% ipython --no-banner

In [1]: import numpy as np

In [2]: from numpy import linalg as LA

In [3]: np.set_printoptions(precision=1, suppress=True, linewidth=120)

In [4]: A = np.loadtxt("mat.csv", delimiter=",")

In [5]: A.round(1) + 0
Out[5]: 
array([[-1. ,  0.6,  0.6, -2.3,  0. , -2. , -0.6, -1.8, -0.3,  0.5,  0.5,  0.9],
       [ 0.4, -1.3, -0.8, -0.4,  1.5, -0.3, -0.4,  1.7, -1. ,  1.1, -0.1,  2.4],
       [ 1.3,  1.1, -1.5, -0.3, -2. , -1.6,  1.5,  0.8, -0.4, -0.8, -0.3,  0.7],
       [ 0. ,  1.2,  1.2,  0.2,  1.8, -1.1,  1.3,  1.4,  0.4, -0.6,  2. , -0.5],
       [-1. , -0.4, -1.1,  1.3, -1.3, -0.4, -1.7,  0.3, -0.3,  0. ,  2.7,  0.1],
       [ 0.6, -0.6, -0.8,  0. ,  1.4, -0.9, -1.1, -0.5, -1.9, -2.2, -0.4, -1.2],
       [-0.6,  0.5,  1.7, -1.1, -1.1,  1. , -1.1,  1.6, -0.3, -2. , -0.3,  0.9],
       [ 0.1, -2.3,  1.8,  0.7, -0.9, -0.3,  1.7, -0.8, -1.4, -0.4,  0.7,  0.4],
       [ 2. ,  1.7,  1.5,  1.3, -0.2, -0.1, -1.2, -0.5, -1.4,  1.2,  0. ,  0.4],
       [-2.2,  1.5, -0.5,  1.4,  0.6,  0.7,  1. , -0.8, -1.4, -0.5, -0.6,  1.3],
       [-0.8, -0.5,  0.8,  1.8,  0. , -2.2, -0.9,  0.3,  1.5, -0.3, -1.7,  0.5],
       [ 1.4, -0.1, -0.3,  0.3,  0.6,  0.7, -0.2, -1.6,  1.7, -1.6,  0.9,  2. ]])

In [6]: np.round((A + A.T) / 2, 1) + 0
Out[6]: 
array([[-1. ,  0.5,  0.9, -1.2, -0.5, -0.7, -0.6, -0.8,  0.8, -0.8, -0.1,  1.1],
       [ 0.5, -1.3,  0.2,  0.4,  0.5, -0.5,  0. , -0.3,  0.4,  1.3, -0.3,  1.1],
       [ 0.9,  0.2, -1.5,  0.5, -1.5, -1.2,  1.6,  1.3,  0.5, -0.7,  0.3,  0.2],
       [-1.2,  0.4,  0.5,  0.2,  1.6, -0.6,  0.1,  1.1,  0.9,  0.4,  1.9, -0.1],
       [-0.5,  0.5, -1.5,  1.6, -1.3,  0.5, -1.4, -0.3, -0.3,  0.3,  1.3,  0.4],
       [-0.7, -0.5, -1.2, -0.6,  0.5, -0.9,  0. , -0.4, -1. , -0.8, -1.3, -0.3],
       [-0.6,  0. ,  1.6,  0.1, -1.4,  0. , -1.1,  1.7, -0.8, -0.5, -0.6,  0.4],
       [-0.8, -0.3,  1.3,  1.1, -0.3, -0.4,  1.7, -0.8, -0.9, -0.6,  0.5, -0.6],
       [ 0.8,  0.4,  0.5,  0.9, -0.3, -1. , -0.8, -0.9, -1.4, -0.1,  0.7,  1.1],
       [-0.8,  1.3, -0.7,  0.4,  0.3, -0.8, -0.5, -0.6, -0.1, -0.5, -0.5, -0.2],
       [-0.1, -0.3,  0.3,  1.9,  1.3, -1.3, -0.6,  0.5,  0.7, -0.5, -1.7,  0.7],
       [ 1.1,  1.1,  0.2, -0.1,  0.4, -0.3,  0.4, -0.6,  1.1, -0.2,  0.7,  2. ]])

In [7]: np.allclose(A, A.T)
Out[7]: False
